$ ipython --no-banner

In [1]: import numpy as np

In [2]: from numpy import linalg as LA

In [3]: np.set_printoptions(precision=2, suppress=True, linewidth=100, legacy="1.25")

In [4]: K = np.load("data.npy")

In [5]: K
Out[5]: 
array([[-12,   4,   0],
       [ -6,  -6,  -4],
       [ -3,   5,   2],
       [ -9,  15,   6]])

In [6]: # looks like rank 2

In [7]: Uu, sig, VT = LA.svd(K)

In [8]: sig.round(2) + 0
Out[8]: array([21.94, 12.12,  0.  ])

In [9]: np.argmax(sig[:-1] / (sig[1:] + 1e-6)) + 1
Out[9]: 2

In [10]: other = Uu[:, :2] @ np.diag(sig[:2]) @ VT[:2]

In [11]: LA.matrix_rank(K, rtol=0.05)
Out[11]: 2

In [12]: round(float(np.abs(K - other).max()), 2)
Out[12]: 0.0

In [13]: def softmax(z):
    ...:     e = np.exp(z - z.max(axis=-1, keepdims=True))
    ...:     return e / e.sum(axis=-1, keepdims=True)
    ...: 

In [14]: softmax(K[1])
Out[14]: array([0.11, 0.11, 0.79])

In [15]: softmax(K).sum(axis=1)
Out[15]: array([1., 1., 1., 1.])

In [16]: S = K @ K.T / np.sqrt(3)

In [17]: softmax(S).round(6).argmax(axis=1)
Out[17]: array([3, 1, 3, 3])

In [18]: np.round(softmax(S + np.triu(np.full(S.shape, -np.inf), 1)), 2) + 0
Out[18]: 
array([[1., 0., 0., 0.],
       [0., 1., 0., 0.],
       [1., 0., 0., 0.],
       [0., 0., 0., 1.]])

In [19]: np.abs(np.diag(LA.qr(K)[1])) > 1e-9
Out[19]: array([ True,  True, False])

In [20]: round(float(np.trace(LA.pinv(K) @ K)), 2)
Out[20]: 2.0

In [21]: np.unique(K.round(6), axis=0).shape
Out[21]: (4, 3)

In [22]: K @ LA.pinv(K) @ K
Out[22]: 
array([[-12.,   4.,   0.],
       [ -6.,  -6.,  -4.],
       [ -3.,   5.,   2.],
       [ -9.,  15.,   6.]])

In [23]: feats = np.load("dump.npy")

In [24]: feats
Out[24]: 
array([[0, 1, 1, 0, 0, 1],
       [1, 0, 1, 0, 1, 0],
       [1, 1, 0, 0, 0, 1],
       [0, 0, 0, 0, 0, 0],
       [0, 1, 0, 0, 0, 1],
       [1, 0, 1, 0, 1, 0]])

In [25]: rank = LA.matrix_rank(feats)

In [26]: rank
Out[26]: 4

In [27]: null = LA.svd(feats)[2][rank:].T

In [28]: null.shape
Out[28]: (6, 2)

In [29]: np.allclose(feats @ null, 0)
Out[29]: True

In [30]: round(LA.eigvalsh(feats).min(), 2)
Out[30]: -2.18

In [31]: [round(float(LA.det(feats[:i, :i])), 2) + 0 for i in range(1, 7)]
Out[31]: [0.0, -1.0, 2.0, 0.0, 0.0, 0.0]

In [32]: try:
    ...:     LA.cholesky(feats)
    ...: except LA.LinAlgError as e:
    ...:     print(repr(e))
    ...: 
LinAlgError('Matrix is not positive definite')

In [33]: np.all(LA.eigvalsh(feats) > 0)
Out[33]: False

In [34]: Z = np.array([[4, 0, 4, 0], [4, 3, 5, 4], [0, 3, 3, 1], [1, 3, 0, 5]])

In [35]: rng = np.random.default_rng(86)

In [36]: mat = (rng.random((25, 4)) < 0.25) @ Z

In [37]: mat
Out[37]: 
array([[4, 3, 5, 4],
       [1, 3, 0, 5],
       [0, 3, 3, 1],
       [0, 0, 0, 0],
       [0, 3, 3, 1],
       [1, 3, 0, 5],
       [0, 0, 0, 0],
       [4, 0, 4, 0],
       [8, 3, 9, 4],
       [5, 6, 5, 9],
       [4, 0, 4, 0],
       [0, 0, 0, 0],
       [0, 0, 0, 0],
       [9, 6, 9, 9],
       [4, 0, 4, 0],
       [0, 0, 0, 0],
       [1, 3, 0, 5],
       [4, 0, 4, 0],
       [0, 0, 0, 0],
       [0, 0, 0, 0],
       [0, 3, 3, 1],
       [4, 0, 4, 0],
       [0, 3, 3, 1],
       [1, 3, 0, 5],
       [5, 3, 4, 5]])

In [38]: hat = mat @ LA.solve(mat.T @ mat, mat.T)

In [39]: np.diag(hat)
Out[39]: 
array([0.32, 0.17, 0.25, 0.  , 0.25, 0.17, 0.  , 0.15, 0.34, 0.34, 0.15, 0.  , 0.  , 0.32, 0.15,
       0.  , 0.17, 0.15, 0.  , 0.  , 0.25, 0.15, 0.25, 0.17, 0.27])

In [40]: np.allclose(hat @ hat, hat)
Out[40]: True

In [41]: round(float(np.trace(hat)), 2)
Out[41]: 4.0

In [42]: Ac = (mat - mat.mean(axis=0)) / mat.std(axis=0)

In [43]: np.argwhere(np.abs(Ac) > 2)
Out[43]: 
array([[ 8,  0],
       [ 8,  2],
       [ 9,  1],
       [ 9,  3],
       [13,  0],
       [13,  1],
       [13,  2],
       [13,  3]])

In [44]: Ac.std(axis=0)
Out[44]: array([1., 1., 1., 1.])

In [45]: b = LA.lstsq(np.delete(Ac, 1, axis=1), Ac[:, 1])[0]

In [46]: b
Out[46]: array([-1.03,  0.97,  1.06])

In [47]: other = np.c_[mat[:, :2] @ np.array([[-1, -1], [-2, 2]]), np.array([-3, -1, -3, 3, -2, 0, 1, -1, 2, -3, 3, -2, 2, -1, 1, -1, 3, 0, -2, 2, 3, -3, 1, -3, 3])]

In [48]: other
Out[48]: 
array([[-10,   2,  -3],
       [ -7,   5,  -1],
       [ -6,   6,  -3],
       [  0,   0,   3],
       [ -6,   6,  -2],
       [ -7,   5,   0],
       [  0,   0,   1],
       [ -4,  -4,  -1],
       [-14,  -2,   2],
       [-17,   7,  -3],
       [ -4,  -4,   3],
       [  0,   0,  -2],
       [  0,   0,   2],
       [-21,   3,  -1],
       [ -4,  -4,   1],
       [  0,   0,  -1],
       [ -7,   5,   3],
       [ -4,  -4,   0],
       [  0,   0,  -2],
       [  0,   0,   2],
       [ -6,   6,   3],
       [ -4,  -4,  -3],
       [ -6,   6,   1],
       [ -7,   5,  -3],
       [-11,   1,   3]])

In [49]: LA.matrix_rank(other)
Out[49]: 3

In [50]: np.round(LA.norm(other - mat @ LA.lstsq(mat, other)[0], axis=0), 2) + 0
Out[50]: array([ 0.  ,  0.  , 10.41])

In [51]: cov = np.cov(other, rowvar=False)

In [52]: np.polyfit(other[:, 1], other[:, 2], 1)
Out[52]: array([-0.12,  0.13])

In [53]: np.argsort(-other.std(axis=0).round(6), kind="stable")
Out[53]: array([0, 1, 2])

In [54]: LA.eigvalsh(cov)[::-1]
Out[54]: array([33.61, 11.21,  4.72])

In [55]: other.std(axis=0)
Out[55]: array([5.39, 3.7 , 2.2 ])

In [56]: np.abs(LA.svd(mat)[2][-1])
Out[56]: array([0.47, 0.62, 0.45, 0.44])

In [57]: LA.matrix_rank(mat, rtol=0.1)
Out[57]: 3

In [58]: LA.cond(mat) > 100
Out[58]: False

In [59]: [round(float(x), 2) for x in LA.svd(mat, compute_uv=False)[:3]]
Out[59]: [30.6, 12.72, 5.9]

In [60]: m1 = np.load("test6.npy")

In [61]: m1
Out[61]: 
array([[  6. ,   0.1,  -0.3,  -0.6],
       [ -9. ,  -0.5,   0.2,  -1. ],
       [-15. ,   0.5,  -0.2,  -0.5],
       [-10. ,   0.3,  -0.3,   0.8],
       [  3. ,  -1. ,   0.3,   0.4]])

In [62]: # column 0 dominates

In [63]: x0 = np.array([8, 9, 0, 8])

In [64]: m1 @ x0
Out[64]: array([  44.1,  -84.5, -119.5,  -70.9,   18.2])

In [65]: x0 @ m1
---------------------------------------------------------------------------
ValueError                                Traceback (most recent call last)
Cell In[65], line 1
----> 1 x0 @ m1

ValueError: matmul: Input operand 1 has a mismatch in its core dimension 0, with gufunc signature (n?,k),(k,m?)->(n?,m?) (size 5 is different from 4)

In [66]: (m1 @ x0).argmax()
Out[66]: 0

In [67]: np.einsum("ij,j->i", m1, x0)
Out[67]: array([  44.1,  -84.5, -119.5,  -70.9,   18.2])

In [68]: np.sign((m1 @ x0).round(6))
Out[68]: array([ 1., -1., -1., -1.,  1.])

In [69]: m1 @ (2 * x0)
Out[69]: array([  88.2, -169. , -239. , -141.8,   36.4])

In [70]: Ac = mat - mat.mean(axis=0)

In [71]: Uu, sig, VT = LA.svd(Ac, full_matrices=False)

In [72]: sig
Out[72]: array([21.26, 12.72,  5.7 ,  0.48])

In [73]: np.searchsorted(np.cumsum(sig ** 2) / (sig ** 2).sum(), 0.9) + 1
Out[73]: 2

In [74]: np.abs(VT[0]).argmax()
Out[74]: 0

In [75]: hat = m1 @ LA.solve(m1.T @ m1, m1.T)

In [76]: hat
Out[76]: 
array([[ 0.99,  0.04, -0.05,  0.03, -0.03],
       [ 0.04,  0.77,  0.31, -0.17,  0.22],
       [-0.05,  0.31,  0.58,  0.24, -0.3 ],
       [ 0.03, -0.17,  0.24,  0.87,  0.17],
       [-0.03,  0.22, -0.3 ,  0.17,  0.79]])

In [77]: np.round((np.eye(5) - hat) @ m1, 2) + 0
Out[77]: 
array([[0., 0., 0., 0.],
       [0., 0., 0., 0.],
       [0., 0., 0., 0.],
       [0., 0., 0., 0.],
       [0., 0., 0., 0.]])
